$ ipython --no-banner

In [1]: import numpy as np

In [2]: from numpy import linalg as LA

In [3]: np.set_printoptions(suppress=True, linewidth=200)

In [4]: M = np.array([[1, 1, 1, 1, 1, 1],
   ...:     [1, 4, 1, 4, 1, 4],
   ...:     [1, 0, 1, 0, 1, 0],
   ...:     [1, 1, 1, 1, 1, 1],
   ...:     [1, 4, 1, 4, 1, 4],
   ...:     [1, 0, 1, 0, 1, 0]])

In [5]: M
Out[5]: 
array([[1, 1, 1, 1, 1, 1],
       [1, 4, 1, 4, 1, 4],
       [1, 0, 1, 0, 1, 0],
       [1, 1, 1, 1, 1, 1],
       [1, 4, 1, 4, 1, 4],
       [1, 0, 1, 0, 1, 0]])

In [6]: print([round(float(x), 1) for x in LA.svd(M, compute_uv=False)[:3]])
[10.6, 2.9, 0.0]

In [7]: W0 = np.loadtxt("x.csv", delimiter=",")

In [8]: W0
Out[8]: 
array([[-1.,  1.,  0.],
       [ 0., -1.,  1.],
       [ 0.,  0., -1.]])

In [9]: # triangular, det is the product of the diagonal

In [10]: evals, V = LA.eig(W0)

In [11]: np.round(np.sort(LA.eigvals(LA.inv(W0))), 1)
Out[11]: array([-1., -1., -1.])

In [12]: evals
Out[12]: array([-1., -1., -1.])

In [13]: W0 @ V[:, 0] - evals[0] * V[:, 0]
Out[13]: array([0., 0., 0.])

In [14]: proj = np.triu(np.array([[-3, -5, -9], [-4, -9, 5], [-4, 4, 1]]), 1) + np.eye(3)

In [15]: A2 = proj @ W0 @ LA.inv(proj)

In [16]: A2
Out[16]: 
array([[ -1.,   1., -10.],
       [  0.,  -1.,   1.],
       [  0.,   0.,  -1.]])

In [17]: proj @ W0 - W0 @ proj
Out[17]: 
array([[  0.,   0., -10.],
       [  0.,   0.,   0.],
       [  0.,   0.,   0.]])

In [18]: np.trace(A2), np.trace(W0)
Out[18]: (np.float64(-3.0), np.float64(-3.0))

In [19]: x0 = np.array([-4, 7, 1])

In [20]: h = np.maximum(A2 @ x0, 0)

In [21]: np.flatnonzero(h > 1e-9)
Out[21]: array([0])

In [22]: np.round(LA.eigvals(W0), 1)
Out[22]: array([-1., -1., -1.])

In [23]: np.einsum("ij,ji->", W0, W0)
Out[23]: np.float64(3.0)

In [24]: print(np.einsum("ii->", W0))
-3.0

In [25]: rng = np.random.default_rng(70)

In [26]: A2 = W0 + rng.integers(-2, 3, (3, 2)) @ rng.integers(-2, 3, (2, 3))

In [27]: A2
Out[27]: 
array([[-4.,  3.,  2.],
       [ 3., -3., -1.],
       [ 1., -2., -3.]])

In [28]: LA.matrix_rank(A2 - W0, tol=1e-8)
Out[28]: np.int64(2)

In [29]: A2 - W0
Out[29]: 
array([[-3.,  2.,  2.],
       [ 3., -2., -2.],
       [ 1., -2., -2.]])

In [30]: m1, _ = LA.qr(np.array([[1.2, 1.0, 0.2, 0.3],
    ...:     [0.2, -0.5, -0.1, -0.9],
    ...:     [0.4, -0.1, -0.2, 0.8],
    ...:     [-0.5, 0.6, 0.0, -2.4]]))

In [31]: print(m1.round(1))
[[-0.9  0.5  0.1  0.1]
 [-0.1 -0.5 -0.1  0.8]
 [-0.3 -0.2 -0.9 -0.3]
 [ 0.4  0.7 -0.4  0.4]]

In [32]: labels = rng.permutation(4)

In [33]: labels
Out[33]: array([3, 2, 0, 1])

In [34]: A2 = m1[labels][:, labels]

In [35]: round(LA.det(A2), 1), round(LA.det(m1[labels]), 1)
Out[35]: (np.float64(-1.0), np.float64(1.0))

In [36]: np.round(np.sort(np.abs(LA.eigvals(A2))), 1)
Out[36]: array([1., 1., 1., 1.])

In [37]: np.allclose(A2, m1)
Out[37]: False

In [38]: np.round(np.diag(A2), 1)
Out[38]: array([ 0.4, -0.9, -0.9, -0.5])

In [39]: round(float(np.trace(A2)), 1)
Out[39]: -1.8

In [40]: x0 = np.array([-5, 8, 4, 4])

In [41]: h = np.maximum(m1 @ x0, 0)

In [42]: np.round(np.maximum(m1 @ (3 * x0), 0), 1)
Out[42]: array([27.1,  0. ,  0. , 11.2])

In [43]: print(np.round(m1.T @ h, 1))
[-6.5  6.7 -0.5  2.8]

In [44]: h.round(1)
Out[44]: array([9. , 0. , 0. , 3.7])

In [45]: np.flatnonzero(h > 1e-9)
Out[45]: array([0, 3])

In [46]: np.round(LA.pinv(m1), 1)
Out[46]: 
array([[-0.9, -0.1, -0.3,  0.4],
       [ 0.5, -0.5, -0.2,  0.7],
       [ 0.1, -0.1, -0.9, -0.4],
       [ 0.1,  0.8, -0.3,  0.4]])

In [47]: np.round(m1.T @ m1, 1) + 0
Out[47]: 
array([[1., 0., 0., 0.],
       [0., 1., 0., 0.],
       [0., 0., 1., 0.],
       [0., 0., 0., 1.]])

In [48]: np.round(m1 @ m1.T, 1) + 0
Out[48]: 
array([[1., 0., 0., 0.],
       [0., 1., 0., 0.],
       [0., 0., 1., 0.],
       [0., 0., 0., 1.]])

In [49]: round(float(m1[:, 0] @ m1[:, 1]), 1)
Out[49]: -0.0

In [50]: A2 = LA.inv(m1)

In [51]: print((np.abs(A2) > 1e-9).astype(int))
[[1 1 1 1]
 [1 1 1 1]
 [1 1 1 1]
 [1 1 1 1]]

In [52]: A2.round(1)
Out[52]: 
array([[-0.9, -0.1, -0.3,  0.4],
       [ 0.5, -0.5, -0.2,  0.7],
       [ 0.1, -0.1, -0.9, -0.4],
       [ 0.1,  0.8, -0.3,  0.4]])

In [53]: np.allclose(A2, m1.T)
Out[53]: True

In [54]: print(round(LA.cond(m1), 1))
1.0

In [55]: print(np.round(LA.det(m1) * A2, 1))
[[ 0.9  0.1  0.3 -0.4]
 [-0.5  0.5  0.2 -0.7]
 [-0.1  0.1  0.9  0.4]
 [-0.1 -0.8  0.3 -0.4]]

In [56]: round(float(LA.det(m1)), 1)
Out[56]: -1.0

In [57]: round(np.abs(LA.eigvals(m1)).max(), 1)
Out[57]: np.float64(1.0)

In [58]: print(np.round(LA.matrix_power(m1, 3), 1))
[[-0.3  0.9  0.3 -0.2]
 [-0.5 -0.1  0.2  0.8]
 [-0.7 -0.1 -0.7 -0.3]
 [ 0.4  0.5 -0.6  0.5]]

In [59]: round(float(np.trace(m1)), 1)
Out[59]: -1.8

In [60]: np.allclose(m1 @ m1.T, m1.T @ m1)
Out[60]: True

In [61]: np.round((m1 - m1.T) / 2, 1)
Out[61]: 
array([[ 0. ,  0.3,  0.2, -0.1],
       [-0.3,  0. ,  0.1,  0.1],
       [-0.2, -0.1,  0. ,  0.1],
       [ 0.1, -0.1, -0.1,  0. ]])

In [62]: np.round((m1 + m1.T) / 2, 1)
Out[62]: 
array([[-0.9,  0.2, -0.1,  0.2],
       [ 0.2, -0.5, -0.2,  0.8],
       [-0.1, -0.2, -0.9, -0.4],
       [ 0.2,  0.8, -0.4,  0.4]])

In [63]: E = np.load("arr.npy")

In [64]: E
Out[64]: 
array([[ 4,  5,  6,  7,  8],
       [ 9, 10, 11, 12, 13]])

In [65]: U, sig, vt = LA.svd(E)

In [66]: print(sig.round(1))
[28.3  1.2]

In [67]: A2 = U[:, :1] @ np.diag(sig[:1]) @ vt[:1]

In [68]: LA.matrix_rank(E, rtol=0.05)
Out[68]: np.int64(1)

In [69]: print(A2.round(1))
[[ 4.8  5.4  6.1  6.7  7.4]
 [ 8.6  9.8 11.  12.1 13.3]]

In [70]: feats = np.array([[-1.0, 1.5, -0.9],
    ...:     [-0.9, 3.2, 5.7],
    ...:     [5.7, 8.1, 5.5],
    ...:     [3.0, 7.1, 9.6],
    ...:     [2.3, 6.3, 8.2],
    ...:     [1.6, 6.4, 10.6],
    ...:     [-2.9, -0.3, -2.3],
    ...:     [0.2, 4.0, 5.6],
    ...:     [-2.4, -0.4, -4.7],
    ...:     [-1.5, 0.4, -3.8],
    ...:     [4.1, 7.3, 6.7],
    ...:     [-6.4, -4.4, -8.6],
    ...:     [0.1, 3.7, 4.6]])

In [71]: Xc = feats - feats.mean(axis=0)

In [72]: V = LA.svd(Xc)[2][:1]

In [73]: A2 = Xc - Xc @ V.T @ V

In [74]: np.round(np.diag(V.T @ V), 1)
Out[74]: array([0.1, 0.2, 0.6])

In [75]: np.round(A2.std(axis=0), 1)
Out[75]: array([1.3, 0.7, 1.1])

In [76]: np.round(np.cov(Xc @ V.T, rowvar=False), 1)
Out[76]: np.float64(58.4)

In [77]: t3 = np.stack([feats, -2 * feats, feats[::-1]])

In [78]: np.round(t3.sum(axis=0), 1)
Out[78]: 
array([[  1.1,   2.2,   5.5],
       [ -5.5,  -7.6, -14.3],
       [ -1.6,  -0.8,   1.2],
       [ -4.5,  -6.7, -13.4],
       [ -4.7,  -6.7, -12.9],
       [ -1.4,  -2.4,  -5. ],
       [  0. ,   0. ,   0. ],
       [  1.4,   2.4,   5. ],
       [  4.7,   6.7,  12.9],
       [  4.5,   6.7,  13.4],
       [  1.6,   0.8,  -1.2],
       [  5.5,   7.6,  14.3],
       [ -1.1,  -2.2,  -5.5]])

In [79]: LA.matrix_rank(t3)
Out[79]: array([3, 3, 3])

In [80]: np.round(LA.norm(t3, axis=(1, 2)), 1)
Out[80]: array([31.4, 62.8, 31.4])

In [81]: (t3 @ feats.T).shape
Out[81]: (3, 13, 13)

In [82]: print(np.round(np.einsum("bij,cij->bc", t3, t3), 1))
[[  985.8 -1971.6   141.6]
 [-1971.6  3943.2  -283.1]
 [  141.6  -283.1   985.8]]

In [83]: LA.matrix_rank(t3.reshape(3, -1))
Out[83]: np.int64(2)

In [84]: print(t3.shape)
(3, 13, 3)

In [85]: x0 = np.array([3, 3, 3])

In [86]: target = feats @ x0

In [87]: np.round(LA.lstsq(feats, target)[0], 1)
Out[87]: array([3., 3., 3.])

In [88]: np.round(LA.pinv(feats) @ feats, 1) + 0
Out[88]: 
array([[1., 0., 0.],
       [0., 1., 0.],
       [0., 0., 1.]])

In [89]: np.round(LA.solve(feats.T @ feats, feats.T @ target), 1)
Out[89]: array([3., 3., 3.])

In [90]: target = target + 0.3 * rng.normal(size=13)

In [91]: target.round(1)
Out[91]: array([ -1. ,  23.8,  58. ,  59.6,  50.1,  55.7, -16.2,  29.2, -22. , -14.9,  54.2, -57.9,  25.3])

In [92]: beta, *_ = LA.lstsq(feats, target)

In [93]: np.round(feats.T @ (target - feats @ beta), 1) + 0
Out[93]: array([0., 0., 0.])

In [94]: [round(float(LA.norm(LA.solve(feats.T @ feats + lam * np.eye(3), feats.T @ target))), 2) for lam in (0, 1, 10, 100)]
Out[94]: [5.19, 5.17, 5.04, 4.44]

In [95]: beta.round()
Out[95]: array([3., 3., 3.])

In [96]: x0 = np.array([-5, 6, -2])

In [97]: target = feats @ x0

In [98]: beta, lr = np.zeros(3), 1 / LA.norm(feats, 2) ** 2

In [99]: for i in range(30):
    ...:     beta -= lr * feats.T @ (feats @ beta - target)
    ...:     if i % 5 == 0: print(i, round(LA.norm(feats @ beta - target), 1))
    ...: 
0 48.0
5 38.4
10 30.8
15 24.8
20 20.0
25 16.1

In [100]: beta.round(1)
Out[100]: array([-3.9,  4.3, -1.2])

In [101]: np.round(LA.cond(feats), 1)
Out[101]: np.float64(5.0)

In [102]: K = np.array([[0, 0, 1, 0], [0, 1, 0, 0], [1, 0, 0, 0], [0, 0, 0, 1]])

In [103]: # columns are unit length and at right angles

In [104]: A2 = K ** -1
Traceback (most recent call last):
  Cell In[104], line 1
    A2 = K ** -1
ValueError: Integers to negative integer powers are not allowed.


In [105]: A2 = LA.inv(K)

In [106]: print(round(float(LA.slogdet(K)[0]), 1))
-1.0

In [107]: round(float(LA.det(K) * LA.det(A2)), 1)
Out[107]: 1.0

In [108]: np.round(LA.cond(K), 1)
Out[108]: np.float64(1.0)

In [109]: np.round(LA.inv(A2), 1)
Out[109]: 
array([[0., 0., 1., 0.],
       [0., 1., 0., 0.],
       [1., 0., 0., 0.],
       [0., 0., 0., 1.]])

In [110]: G = K.T @ K

In [111]: G
Out[111]: 
array([[1, 0, 0, 0],
       [0, 1, 0, 0],
       [0, 0, 1, 0],
       [0, 0, 0, 1]])

In [112]: np.allclose(G, G.T)
Out[112]: True

In [113]: x0 = np.array([5, -3, -2, 2])

In [114]: target = K @ x0

In [115]: print(target)
[-2 -3  5  2]

In [116]: np.round(LA.solve(K, K[:, 2]), 1)
Out[116]: array([0., 0., 1., 0.])

In [117]: print(np.round(LA.solve(K, -2 * target), 1))
[-10.   6.   4.  -4.]

In [118]: np.round(LA.solve(K, target + K[:, 1]), 1)
Out[118]: array([ 5., -2., -2.,  2.])

In [119]: np.round(LA.solve(K, target), 1)
Out[119]: array([ 5., -3., -2.,  2.])

In [120]: np.round(LA.solve(K.T, K[2]), 1)
Out[120]: array([0., 0., 1., 0.])

In [121]: x0 = np.array([4, 6, 1, 1, 8])

In [122]: np.sign((E @ x0).round(6))
Out[122]: array([1, 1])

In [123]: E @ (2 * x0)
Out[123]: array([246, 446])

In [124]: E @ x0
Out[124]: array([123, 223])

In [125]: np.einsum("ij,j->i", E, x0)
Out[125]: array([123, 223])

In [126]: LA.norm(E @ x0) <= LA.norm(E, 2) * LA.norm(x0) + 1e-9
Out[126]: np.True_

In [127]: E @ np.ones(5)
Out[127]: array([30., 55.])

In [128]: E * x0
Out[128]: 
array([[ 16,  30,   6,   7,  64],
       [ 36,  60,  11,  12, 104]])

In [129]: (E @ x0).argmax()
Out[129]: np.int64(1)

In [130]: np.all(LA.eigvalsh(K) > 0)
Out[130]: np.False_

In [131]: try:
     ...:     LA.cholesky(K)
     ...: except LA.LinAlgError as e:
     ...:     print(e)
     ...: 
Matrix is not positive definite

In [132]: theta = np.sort(rng.uniform(-2, 2, 22))

In [133]: arr = np.c_[theta, theta ** 2, theta ** 3] @ np.array([[2, 2, 5, 1, -4], [0, 1, -4, 5, -3], [-1, 2, 5, 1, -3]])

In [134]: arr.round(1) + 0
Out[134]: 
array([[  1.9, -11.2, -48.1,   8.2,  14. ],
       [  1.3,  -9.9, -42.9,   7.6,  12.3],
       [  0.6,  -8.1, -35.8,   6.7,  10.1],
       [  0.2,  -7.2, -32. ,   6.2,   9. ],
       [ -0.4,  -5.3, -24.3,   5. ,   6.7],
       [ -0.8,  -3.9, -17.9,   3.8,   5. ],
       [ -0.9,  -3.5, -16.3,   3.5,   4.6],
       [ -1. ,  -2.8, -12.9,   2.8,   3.7],
       [ -1.1,  -2.1,  -9.5,   2. ,   2.9],
       [ -1.1,  -1.8,  -8.1,   1.6,   2.6],
       [ -1.1,  -1.6,  -7.3,   1.4,   2.4],
       [ -0.6,  -0.6,  -2.2,   0.2,   1.1],
       [ -0.4,  -0.4,  -1.1,   0. ,   0.7],
       [ -0.3,  -0.3,  -1. ,   0. ,   0.6],
       [  0.1,   0.1,   0.3,   0.1,  -0.2],
       [  0.7,   0.9,   1.5,   1. ,  -1.9],
       [  0.9,   1.8,   2.4,   2.3,  -3.7],
       [  1.1,   2.8,   3.4,   3.8,  -5.7],
       [  1.1,   3.3,   4.1,   4.6,  -6.8],
       [  0.6,   7.7,   9.5,  10.7, -15.1],
       [ -1.1,  14.7,  19.4,  19.4, -27.8],
       [ -3. ,  20.9,  29. ,  26.6, -38.7]])

In [135]: labels = arr[:, 1] > np.median(arr[:, 1])

In [136]: r0 = arr[labels].mean(axis=0) - arr[~labels].mean(axis=0)

In [137]: print(r0.round(1))
[  0.1   9.8  29.1   1.8 -15.5]

In [138]: (((arr - arr.mean(axis=0)) @ r0 > 0) == labels).mean()
Out[138]: np.float64(1.0)

In [139]: basis = arr[[12, 6]].astype(float)

In [140]: for _ in range(6):
     ...:     labels = LA.norm(arr[:, None] - basis, axis=-1).argmin(axis=1)
     ...:     basis = np.array([arr[labels == j].mean(axis=0) for j in range(2)])
     ...: 

In [141]: labels
Out[141]: array([1, 1, 1, 1, 1, 1, 1, 1, 0, 0, 0, 0, 0, 0, 0, 0, 0, 0, 0, 0, 0, 0])

In [142]: np.abs(basis[1] - basis[0]).argmax()
Out[142]: np.int64(2)

In [143]: Xc = arr - arr.mean(axis=0)

In [144]: V = LA.svd(Xc)[2][:3]

In [145]: A2 = Xc - Xc @ V.T @ V

In [146]: np.round(np.diag(V.T @ V), 1)
Out[146]: array([0.9, 0.1, 0.9, 0.5, 0.5])

In [147]: J = np.load("a.npy")

In [148]: J
Out[148]: 
array([[-2,  0,  0, -1, -1],
       [-1, -2,  0,  0, -1],
       [-1, -1, -2,  0,  0],
       [ 0, -1, -1, -2,  0],
       [ 0,  0, -1, -1, -2]])

In [149]: labels = rng.permutation(5)

In [150]: labels
Out[150]: array([3, 0, 1, 2, 4])

In [151]: A2 = J[labels][:, labels]

In [152]: np.diag(A2)
Out[152]: array([-2, -2, -2, -2, -2])

In [153]: A2
Out[153]: 
array([[-2,  0, -1, -1,  0],
       [-1, -2,  0,  0, -1],
       [ 0, -1, -2,  0, -1],
       [ 0, -1, -1, -2,  0],
       [-1,  0,  0, -1, -2]])

In [154]: np.round(np.sort(np.abs(LA.eigvals(A2))), 1)
Out[154]: array([1.5, 1.5, 2.1, 2.1, 4. ])

In [155]: np.trace(A2)
Out[155]: np.int64(-10)

In [156]: print(np.allclose(A2, J))
False
